$ python3 -q
>>> import numpy as np
>>> import numpy.linalg as la
>>> np.set_printoptions(suppress=True, linewidth=100)
>>> def rd(a):
...     return np.round(a, 3) + 0
... 
>>> M = np.load("sample6.npy")
>>> M
array([[ 68,  20,  -8,  46,  88, -48,   4],
       [ 20,   9,  17,  22,  40, -17,   2],
       [ -8,  17, 122,  44,  79, -17,   9],
       [ 46,  22,  44,  65,  92, -24, -10],
       [ 88,  40,  79,  92, 181, -84,  17],
       [-48, -17, -17, -24, -84,  61, -26],
       [  4,   2,   9, -10,  17, -26,  21]])
>>> # looks like rank 3
>>> rank = la.matrix_rank(M)
>>> rank
np.int64(3)
>>> null = la.svd(M)[2][rank:].T
>>> np.allclose(M @ null, 0)
True
>>> la.matrix_rank(M.T @ M), la.matrix_rank(M @ M.T)
(np.int64(3), np.int64(3))
>>> x0 = np.array([-8, 6, -6, -7, -3, -3, 1])
>>> (M * x0).sum(axis=1)
array([ -814,  -429, -1051, -1169, -1856,   595,    44])
>>> M @ x0
array([ -814,  -429, -1051, -1169, -1856,   595,    44])
>>> la.norm(M @ x0) <= la.norm(M, 2) * la.norm(x0) + 1e-9
np.True_
>>> np.sign((M @ x0).round(6))
array([-1, -1, -1, -1, -1,  1,  1])
>>> M @ np.ones(7)
array([ 170.,   93.,  246.,  235.,  413., -155.,   17.])
>>> (M @ x0).argmax()
np.int64(5)
>>> W0 = np.tanh(np.array([[1.5, 0.1],
...     [-0.3, -1.4],
...     [0.6, -0.1],
...     [-1.6, -1.5],
...     [0.7, 0.1],
...     [0.5, -0.7],
...     [0.9, 1.5],
...     [0.6, 1.6],
...     [1.3, 1.9],
...     [-0.8, 0.5],
...     [-0.6, -0.3],
...     [-1.2, 0.6],
...     [-1.0, 1.4],
...     [-1.3, 2.0],
...     [-0.2, 0.3],
...     [0.4, -0.2],
...     [0.6, -1.2]]) @ np.array([[1.8, -0.4, 1.0], [1.0, -0.5, 0.9]]))
>>> rd(W0)
array([[ 0.993, -0.572,  0.92 ],
       [-0.96 ,  0.675, -0.915],
       [ 0.753, -0.188,  0.47 ],
       [-1.   ,  0.883, -0.995],
       [ 0.876, -0.319,  0.658],
       [ 0.197,  0.149, -0.129],
       [ 0.996, -0.804,  0.978],
       [ 0.991, -0.778,  0.967],
       [ 1.   , -0.9  ,  0.995],
       [-0.735,  0.07 , -0.336],
       [-0.881,  0.371, -0.701],
       [-0.915,  0.178, -0.578],
       [-0.38 , -0.291,  0.254],
       [-0.327, -0.446,  0.462],
       [-0.06 , -0.07 ,  0.07 ],
       [ 0.478, -0.06 ,  0.217],
       [-0.119,  0.345, -0.446]])
>>> U, sv, Vt = la.svd(M)
>>> evecs = Vt[:(sv > 1e-8).sum()]
>>> rng = np.random.default_rng(782)
>>> x0 = M[0] + -1 * M[5] + rng.integers(2) * np.eye(7)[2]
>>> x0
array([ 116.,   37.,    9.,   70.,  172., -109.,   30.])
>>> la.matrix_rank(np.vstack([M, x0]))
np.int64(3)
>>> rd(np.diag(evecs.T @ evecs))
array([0.369, 0.028, 0.822, 0.446, 0.513, 0.465, 0.357])
